$ ipython --no-banner

In [1]: import numpy as np

In [2]: np.set_printoptions(precision=2, suppress=True, linewidth=160)

In [3]: def tidy(a):
   ...:     return np.round(a, 2) + 0
   ...: 

In [4]: X = np.loadtxt("data.csv", delimiter=",")

In [5]: print(X)
[[ 1.57  0.21  0.7   1.61  0.68]
 [ 0.93 -0.72  0.73  1.36  1.13]
 [ 1.45  0.9  -0.27  0.58 -0.18]
 [-1.98  0.09 -0.45 -1.71 -0.99]
 [-2.77 -0.07 -0.34 -2.11 -1.15]
 [ 2.32 -0.11  0.81  2.25  1.25]
 [ 3.95  2.25 -1.52  0.93 -0.58]]

In [6]: # looks like rank 3

In [7]: t3 = np.stack([X, 5 * X, X[::-1]])

In [8]: print(np.linalg.matrix_rank(t3.reshape(3, -1)))
2

In [9]: print(tidy(np.linalg.norm(t3, axis=(1, 2))))
[ 8.54 42.69  8.54]

In [10]: print(np.linalg.lstsq(X[:-1].T, X[-1])[2])
3

In [11]: print(tidy(X @ np.linalg.pinv(X) @ X))
[[ 1.57  0.21  0.7   1.61  0.68]
 [ 0.93 -0.72  0.73  1.36  1.13]
 [ 1.45  0.9  -0.27  0.58 -0.18]
 [-1.98  0.09 -0.45 -1.71 -0.99]
 [-2.77 -0.07 -0.34 -2.11 -1.15]
 [ 2.32 -0.11  0.81  2.25  1.25]
 [ 3.95  2.25 -1.52  0.93 -0.58]]

In [12]: print(np.unique(X.round(6), axis=0).shape)
(7, 5)

In [13]: print(np.abs(np.diag(np.linalg.qr(X)[1])) > 1e-9)
[ True  True  True False False]

In [14]: print(np.allclose(X[:-1].T @ np.linalg.lstsq(X[:-1].T, X[-1])[0], X[-1]))
True

In [15]: print(tidy(np.trace(np.linalg.pinv(X) @ X)))
3.0
